>>> import numpy as np
>>> np.set_printoptions(precision=3, suppress=True, linewidth=140)
>>> M = np.loadtxt("out4.csv", delimiter=",")
>>> M
array([[1.1, 3. , 0. , 3. , 5. , 1. , 4. , 0. , 2. , 4. , 1. , 1. , 3. ],
       [4. , 0.1, 2. , 0. , 1. , 3. , 3. , 5. , 0. , 1. , 2. , 3. , 3. ],
       [5. , 4. , 2.1, 5. , 5. , 2. , 3. , 5. , 1. , 4. , 0. , 2. , 0. ],
       [0. , 5. , 0. , 2.1, 0. , 4. , 3. , 3. , 4. , 3. , 5. , 1. , 5. ],
       [5. , 2. , 5. , 5. , 2.1, 0. , 1. , 0. , 4. , 3. , 1. , 0. , 3. ],
       [2. , 1. , 3. , 2. , 5. , 2.1, 1. , 0. , 5. , 5. , 3. , 2. , 1. ],
       [5. , 3. , 3. , 3. , 3. , 5. , 3.1, 1. , 3. , 1. , 1. , 4. , 3. ],
       [1. , 4. , 2. , 3. , 0. , 0. , 0. , 5.1, 1. , 3. , 2. , 0. , 4. ],
       [3. , 2. , 5. , 1. , 5. , 1. , 0. , 0. , 4.1, 1. , 3. , 0. , 3. ],
       [5. , 5. , 3. , 3. , 1. , 0. , 1. , 5. , 3. , 4.1, 3. , 2. , 3. ],
       [2. , 1. , 3. , 0. , 4. , 4. , 2. , 0. , 5. , 5. , 4.1, 3. , 3. ],
       [2. , 0. , 2. , 1. , 3. , 0. , 1. , 5. , 4. , 1. , 1. , 5.1, 5. ],
       [1. , 3. , 0. , 3. , 5. , 1. , 4. , 0. , 2. , 4. , 1. , 1. , 3.1]])
>>> A2 = M / np.linalg.norm(M, axis=1, keepdims=True)
>>> gram = A2 @ A2.T
>>> gram[5]
array([0.789, 0.489, 0.695, 0.62 , 0.773, 1.   , 0.742, 0.488, 0.842, 0.691, 0.94 , 0.632, 0.786])
>>> round(float(np.trace(M)), 3)
38.3
>>> U, s, Vt = np.linalg.svd(M)
>>> np.argmax(s[:-1] / (s[1:] + 1e-6)) + 1
np.int64(12)
>>> A2 = U[:, :12] @ np.diag(s[:12]) @ Vt[:12]
>>> print(np.linalg.matrix_rank(M, rtol=0.05))
10
>>> round(float(np.abs(M - A2).max()), 3)
0.005
>>> print(np.round(np.linalg.norm(M - A2) / np.linalg.norm(M), 3))
0.0
>>> round(float(np.linalg.norm(M - A2, 2)), 3), np.round(s[12], 3)
(0.011, np.float64(0.011))
>>> np.linalg.matrix_rank(A2)
np.int64(12)
>>> F = np.load("w.npy")
>>> F
array([[0.087, 0.087, 0.087, 0.065, 0.043, 0.065, 0.13 , 0.152, 0.13 , 0.152],
       [0.205, 0.023, 0.182, 0.136, 0.136, 0.114, 0.068, 0.114, 0.023, 0.   ],
       [0.   , 0.   , 0.2  , 0.156, 0.022, 0.178, 0.044, 0.044, 0.178, 0.178],
       [0.082, 0.082, 0.061, 0.143, 0.122, 0.143, 0.041, 0.102, 0.082, 0.143],
       [0.02 , 0.184, 0.02 , 0.122, 0.041, 0.184, 0.041, 0.082, 0.163, 0.143],
       [0.103, 0.052, 0.121, 0.155, 0.086, 0.155, 0.052, 0.034, 0.121, 0.121],
       [0.175, 0.075, 0.125, 0.075, 0.1  , 0.125, 0.175, 0.075, 0.05 , 0.025],
       [0.139, 0.056, 0.25 , 0.   , 0.111, 0.167, 0.139, 0.056, 0.056, 0.028],
       [0.179, 0.   , 0.036, 0.036, 0.214, 0.179, 0.107, 0.   , 0.071, 0.179],
       [0.05 , 0.075, 0.05 , 0.175, 0.2  , 0.075, 0.075, 0.175, 0.05 , 0.075]])
>>> F.reshape(-1, 2)
array([[0.087, 0.087],
       [0.087, 0.065],
       [0.043, 0.065],
       [0.13 , 0.152],
       [0.13 , 0.152],
       [0.205, 0.023],
       [0.182, 0.136],
       [0.136, 0.114],
       [0.068, 0.114],
       [0.023, 0.   ],
       [0.   , 0.   ],
       [0.2  , 0.156],
       [0.022, 0.178],
       [0.044, 0.044],
       [0.178, 0.178],
       [0.082, 0.082],
       [0.061, 0.143],
       [0.122, 0.143],
       [0.041, 0.102],
       [0.082, 0.143],
       [0.02 , 0.184],
       [0.02 , 0.122],
       [0.041, 0.184],
       [0.041, 0.082],
       [0.163, 0.143],
       [0.103, 0.052],
       [0.121, 0.155],
       [0.086, 0.155],
       [0.052, 0.034],
       [0.121, 0.121],
       [0.175, 0.075],
       [0.125, 0.075],
       [0.1  , 0.125],
       [0.175, 0.075],
       [0.05 , 0.025],
       [0.139, 0.056],
       [0.25 , 0.   ],
       [0.111, 0.167],
       [0.139, 0.056],
       [0.056, 0.028],
       [0.179, 0.   ],
       [0.036, 0.036],
       [0.214, 0.179],
       [0.107, 0.   ],
       [0.071, 0.179],
       [0.05 , 0.075],
       [0.05 , 0.175],
       [0.2  , 0.075],
       [0.075, 0.175],
       [0.05 , 0.075]])
>>> t3 = F.reshape(10, 2, -1)
>>> np.swapaxes(t3, 1, 2)[7]
array([[0.139, 0.167],
       [0.056, 0.139],
       [0.25 , 0.056],
       [0.   , 0.056],
       [0.111, 0.028]])
>>> t3.transpose(1, 0, 2)
array([[[0.087, 0.087, 0.087, 0.065, 0.043],
        [0.205, 0.023, 0.182, 0.136, 0.136],
        [0.   , 0.   , 0.2  , 0.156, 0.022],
        [0.082, 0.082, 0.061, 0.143, 0.122],
        [0.02 , 0.184, 0.02 , 0.122, 0.041],
        [0.103, 0.052, 0.121, 0.155, 0.086],
        [0.175, 0.075, 0.125, 0.075, 0.1  ],
        [0.139, 0.056, 0.25 , 0.   , 0.111],
        [0.179, 0.   , 0.036, 0.036, 0.214],
        [0.05 , 0.075, 0.05 , 0.175, 0.2  ]],

       [[0.065, 0.13 , 0.152, 0.13 , 0.152],
        [0.114, 0.068, 0.114, 0.023, 0.   ],
        [0.178, 0.044, 0.044, 0.178, 0.178],
        [0.143, 0.041, 0.102, 0.082, 0.143],
        [0.184, 0.041, 0.082, 0.163, 0.143],
        [0.155, 0.052, 0.034, 0.121, 0.121],
        [0.125, 0.175, 0.075, 0.05 , 0.025],
        [0.167, 0.139, 0.056, 0.056, 0.028],
        [0.179, 0.107, 0.   , 0.071, 0.179],
        [0.075, 0.075, 0.175, 0.05 , 0.075]]])
